In [1]: import numpy as np

In [2]: np.set_printoptions(precision=3, suppress=True, linewidth=140, floatmode="fixed")

In [3]: E = np.load("case12.npy")

In [4]: print(E)
[[ 0  0 -1  0  0  0 -1  0  0]
 [ 0  0  0  0  0 -2  0  0  2]
 [ 0  2  0  0  0  0 -2 -3  0]
 [ 1  0  0  0 -3 -3  0  0  0]
 [ 0  0  0 -1  2  0  2  0  0]
 [ 0  0  0  0  0  0 -1  0  0]
 [ 0  0  0  0  0  1  0  3  0]
 [ 0  0 -3  0  0  0  0  0  1]
 [ 0  0  0 -1 -3  0  0  0  0]]

In [5]: print(round(np.linalg.norm(E, 2), 3))
5.494

In [6]: other = np.array([[1, 1, 1, 2, 2, 2, 1],
   ...:     [0, 0, 1, 2, 2, 1, 2],
   ...:     [1, 1, 0, 2, 0, 2, 0],
   ...:     [2, 2, 0, 2, 1, 1, 0],
   ...:     [0, 0, 1, 2, 1, 1, 1],
   ...:     [0, 0, 0, 0, 0, 1, 2],
   ...:     [0, 2, 1, 2, 2, 0, 0]])

In [7]: K = np.triu(other)

In [8]: print(K)
[[1 1 1 2 2 2 1]
 [0 0 1 2 2 1 2]
 [0 0 0 2 0 2 0]
 [0 0 0 2 1 1 0]
 [0 0 0 0 1 1 1]
 [0 0 0 0 0 1 2]
 [0 0 0 0 0 0 0]]

In [9]: print(np.linalg.matrix_rank(K, rtol=0.1))
5

In [10]: print([round(float(x), 3) for x in np.linalg.svd(K, compute_uv=False)[:3]])
[6.316, 2.556, 1.79]

In [11]: print(np.sort(np.linalg.eigvals(K)))
[0.000 0.000 0.000 1.000 1.000 1.000 2.000]

In [12]: print(np.linalg.matrix_rank(K - K[0, 0] * np.eye(7)))
6

In [13]: print(K @ K)
[[ 1  1  2 10  8 11  9]
 [ 0  0  0  6  4  7  4]
 [ 0  0  0  4  2  4  4]
 [ 0  0  0  4  3  4  3]
 [ 0  0  0  0  1  2  3]
 [ 0  0  0  0  0  1  2]
 [ 0  0  0  0  0  0  0]]

In [14]: m1 = np.load("a.npy")

In [15]: print(m1)
[[ 0.000  0.000  0.000 -1.000]
 [ 0.000  0.000 -1.000  0.000]
 [ 0.000 -1.000  0.000  0.000]
 [-1.000  0.000  0.000  0.000]]

In [16]: x = np.array([-3, 1, 3, -2])

In [17]: print(m1 @ x)
[ 2.000 -3.000 -1.000  3.000]

In [18]: print(np.linalg.norm(m1 @ x) <= np.linalg.norm(m1, 2) * np.linalg.norm(x) + 1e-9)
True

In [19]: print(m1 * x)
[[-0.000  0.000  0.000  2.000]
 [-0.000  0.000 -3.000 -0.000]
 [-0.000 -1.000  0.000 -0.000]
 [ 3.000  0.000  0.000 -0.000]]

In [20]: print(m1 @ (2 * x))
[ 4.000 -6.000 -2.000  6.000]

In [21]: print(np.sign((m1 @ x).round(6)))
[ 1.000 -1.000 -1.000  1.000]

In [22]: print(m1 @ np.ones(4))
[-1.000 -1.000 -1.000 -1.000]

In [23]: rng = np.random.default_rng(70540)

In [24]: labels = rng.permutation(7)

In [25]: print(labels)
[2 3 5 6 0 4 1]

In [26]: other = K[labels][:, labels]

In [27]: print(np.allclose(other, K))
False

In [28]: print(other)
[[0 2 2 0 0 0 0]
 [0 2 1 0 0 1 0]
 [0 0 1 2 0 0 0]
 [0 0 0 0 0 0 0]
 [1 2 2 1 1 2 1]
 [0 0 1 1 0 1 0]
 [1 2 1 2 0 2 0]]

In [29]: print(np.trace(other))
5

In [30]: print(np.diag(other))
[0 2 1 0 1 1 0]

In [31]: print(np.sort(np.abs(np.linalg.eigvals(other))))
[0.000 0.000 0.000 1.000 1.000 1.000 2.000]

In [32]: print(round(float(np.linalg.det(other)), 3), round(float(np.linalg.det(K[labels])), 3))
0.0 0.0

In [33]: print(np.argsort(-np.linalg.norm(other, axis=0).round(6), kind="stable")[:3])
[1 2 3]

In [34]: print([round(float(x), 3) for x in np.linalg.svd(other, compute_uv=False)[:3]])
[6.316, 2.556, 1.79]

In [35]: print(np.linalg.cond(other) > 100)
True

In [36]: print(round(float(np.linalg.norm(other, 2) / np.linalg.norm(other)), 3))
0.876

In [37]: ev, V = np.linalg.eig(m1)

In [38]: print(np.prod(ev))
1.0

In [39]: print(np.sort(np.linalg.eigvals(np.linalg.inv(m1))))
[-1.000 -1.000  1.000  1.000]

In [40]: print(m1 @ V[:, 0] - ev[0] * V[:, 0])
[0.000 0.000 0.000 0.000]

In [41]: other = np.array([[7, 8],
    ...:     [-6, -5],
    ...:     [-1, -3],
    ...:     [-3, -8],
    ...:     [5, 1],
    ...:     [-5, -7],
    ...:     [7, -5],
    ...:     [1, 4]])

In [42]: Z = np.array([[2, 0, 2, 1], [1, 1, 0, 2]])

In [43]: A = other @ Z

In [44]: print(A)
[[ 22   8  14  23]
 [-17  -5 -12 -16]
 [ -5  -3  -2  -7]
 [-14  -8  -6 -19]
 [ 11   1  10   7]
 [-17  -7 -10 -19]
 [  9  -5  14  -3]
 [  6   4   2   9]]

In [45]: ang = np.radians(15)

In [46]: r_ = np.eye(4)

In [47]: r_[3, 3] = r_[2, 2] = np.cos(ang)

In [48]: r_[3, 2], r_[2, 3] = -np.sin(ang), np.sin(ang)

In [49]: print(r_)
[[ 1.000  0.000  0.000  0.000]
 [ 0.000  1.000  0.000  0.000]
 [ 0.000  0.000  0.966  0.259]
 [ 0.000  0.000 -0.259  0.966]]

In [50]: other = A @ r_.T

In [51]: print(np.allclose(np.linalg.norm(A, axis=1), np.linalg.norm(other, axis=1)))
True

In [52]: print(round(np.linalg.det(r_), 3), round(float(np.trace(r_)), 3))
1.0 3.932

In [53]: other = A + rng.integers(-2, 3, (8, 2)) @ rng.integers(-2, 3, (2, 4))

In [54]: print(other)
[[ 19   7  16  27]
 [-18  -5 -12 -14]
 [ -2  -2  -4 -11]
 [-17  -9  -4 -15]
 [ 12   0  12   3]
 [-19  -8  -8 -17]
 [  9  -4  12  -1]
 [  5   2   6   7]]

In [55]: print(np.abs(other - A).sum(axis=1))
[10  3 10 10  8  7  5  9]

In [56]: print(A @ np.linalg.pinv(A) @ A)
[[ 22.000   8.000  14.000  23.000]
 [-17.000  -5.000 -12.000 -16.000]
 [ -5.000  -3.000  -2.000  -7.000]
 [-14.000  -8.000  -6.000 -19.000]
 [ 11.000   1.000  10.000   7.000]
 [-17.000  -7.000 -10.000 -19.000]
 [  9.000  -5.000  14.000  -3.000]
 [  6.000   4.000   2.000   9.000]]

In [57]: print(np.allclose(A[:-1].T @ np.linalg.lstsq(A[:-1].T, A[-1])[0], A[-1]))
True

In [58]: A.reshape(8, 5)
ValueError: cannot reshape array of size 32 into shape (8,5)


In [59]: print(A.reshape(-1, 2))
[[ 22   8]
 [ 14  23]
 [-17  -5]
 [-12 -16]
 [ -5  -3]
 [ -2  -7]
 [-14  -8]
 [ -6 -19]
 [ 11   1]
 [ 10   7]
 [-17  -7]
 [-10 -19]
 [  9  -5]
 [ 14  -3]
 [  6   4]
 [  2   9]]

In [60]: T = A.reshape(8, 2, -1)

In [61]: print(T[:, 0])
[[ 22   8]
 [-17  -5]
 [ -5  -3]
 [-14  -8]
 [ 11   1]
 [-17  -7]
 [  9  -5]
 [  6   4]]

In [62]: print(np.einsum("ihd,ihd->ih", T, T))
[[548 725]
 [314 400]
 [ 34  53]
 [260 397]
 [122 149]
 [338 461]
 [106 205]
 [ 52  85]]

In [63]: print(np.einsum("ihd,jhd->hij", T, T).shape)
(2, 8, 8)

In [64]: x = np.array([0, 2, -2, 0])

In [65]: h = np.maximum(A @ x, 0)

In [66]: print(A * (h > 1e-9)[:, None])
[[  0   0   0   0]
 [-17  -5 -12 -16]
 [  0   0   0   0]
 [  0   0   0   0]
 [  0   0   0   0]
 [-17  -7 -10 -19]
 [  0   0   0   0]
 [  6   4   2   9]]

In [67]: print(A.T @ h)
[-316  -96 -220 -302]

In [68]: print(np.tanh(A @ x))
[-1.000  1.000 -0.964 -0.999 -1.000  1.000 -1.000  0.999]

In [69]: print(h)
[ 0 14  0  0  0  6  0  4]

In [70]: other = np.array([[3, 0], [2, -3]])

In [71]: F = np.tile(other, (2, 2))

In [72]: print(F)
[[ 3  0  3  0]
 [ 2 -3  2 -3]
 [ 3  0  3  0]
 [ 2 -3  2 -3]]

In [73]: U, sigma, VT = np.linalg.svd(F)

In [74]: V = VT[:(sigma > 1e-8).sum()]

In [75]: x = F[1] + -3 * F[2] + rng.integers(2) * np.eye(4)[2]

In [76]: print(x)
[-7.000 -3.000 -6.000 -3.000]

In [77]: print(np.linalg.matrix_rank(np.vstack([F, x])))
3

In [78]: print(np.round(V.T @ V, 3) + 0)
[[0.500 0.000 0.500 0.000]
 [0.000 0.500 0.000 0.500]
 [0.500 0.000 0.500 0.000]
 [0.000 0.500 0.000 0.500]]

In [79]: U, sigma, VT = np.linalg.svd(K)

In [80]: V = VT[:(sigma > 1e-8).sum()]

In [81]: x = K[3] + 3 * K[1] + rng.integers(2) * np.eye(7)[3]

In [82]: print(x)
[0.000 0.000 3.000 9.000 7.000 4.000 6.000]

In [83]: print(np.allclose(V.T @ V @ x, x))
True

In [84]: print(np.linalg.matrix_rank(np.vstack([K, x])))
6

In [85]: U, sigma, VT = np.linalg.svd(F)

In [86]: print(np.argmax(sigma[:-1] / (sigma[1:] + 1e-6)) + 1)
2

In [87]: other = U[:, :2] @ np.diag(sigma[:2]) @ VT[:2]

In [88]: print(round(float(np.linalg.norm(F - other) / np.linalg.norm(F)), 3))
0.0

In [89]: print(np.linalg.matrix_rank(F, rtol=0.05))
2

In [90]: print(np.round(np.abs(F - other).max(), 3))
0.0

In [91]: print(other.round(3) + 0)
[[ 3.000  0.000  3.000  0.000]
 [ 2.000 -3.000  2.000 -3.000]
 [ 3.000  0.000  3.000  0.000]
 [ 2.000 -3.000  2.000 -3.000]]

In [92]: print(np.round(np.poly(F), 3) + 0)
[  1.000   0.000 -36.000   0.000   0.000]

In [93]: print(round(float(np.linalg.eigvals(F).sum().real), 3))
0.0

In [94]: print(round(np.linalg.det(F[::-1]), 3))
0.0

In [95]: print(np.abs(np.diag(np.linalg.qr(F)[1])) > 1e-9)
[ True  True False False]

In [96]: print(np.round(np.trace(np.linalg.pinv(F) @ F), 3))
2.0

In [97]: mat = np.load("run8.npy")

In [98]: print(mat)
[[ 0 -5  2 -5 -3  4 -5 -2  2]
 [ 5  0  3  4 -1  0  0 -2  3]
 [-2 -3  0 -1  1 -1 -5 -1 -3]
 [ 5 -4  1  0 -1  3 -2  4  2]
 [ 3  1 -1  1  0  2  2  4 -5]
 [-4  0  1 -3 -2  0  1 -3  1]
 [ 5  0  5  2 -2 -1  0 -1 -1]
 [ 2  2  1 -4 -4  3  1  0  0]
 [-2 -3  3 -2  5 -1  1  0  0]]

In [99]: U, sigma, VT = np.linalg.svd(mat)

In [100]: print(np.argmax(sigma[:-1] / (sigma[1:] + 1e-6)) + 1)
8

In [101]: print(sigma.round(3) + 0)
[12.817 12.817  9.020  9.020  6.022  6.022  1.763  1.763  0.000]

In [102]: other = U[:, :8] @ np.diag(sigma[:8]) @ VT[:8]

In [103]: print(np.linalg.matrix_rank(other))
8

In [104]: print(np.linalg.matrix_rank(mat, rtol=0.05))
8

In [105]: print(other.round(3) + 0)
[[ 0.000 -5.000  2.000 -5.000 -3.000  4.000 -5.000 -2.000  2.000]
 [ 5.000  0.000  3.000  4.000 -1.000  0.000  0.000 -2.000  3.000]
 [-2.000 -3.000  0.000 -1.000  1.000 -1.000 -5.000 -1.000 -3.000]
 [ 5.000 -4.000  1.000  0.000 -1.000  3.000 -2.000  4.000  2.000]
 [ 3.000  1.000 -1.000  1.000  0.000  2.000  2.000  4.000 -5.000]
 [-4.000  0.000  1.000 -3.000 -2.000  0.000  1.000 -3.000  1.000]
 [ 5.000  0.000  5.000  2.000 -2.000 -1.000  0.000 -1.000 -1.000]
 [ 2.000  2.000  1.000 -4.000 -4.000  3.000  1.000  0.000  0.000]
 [-2.000 -3.000  3.000 -2.000  5.000 -1.000  1.000  0.000  0.000]]
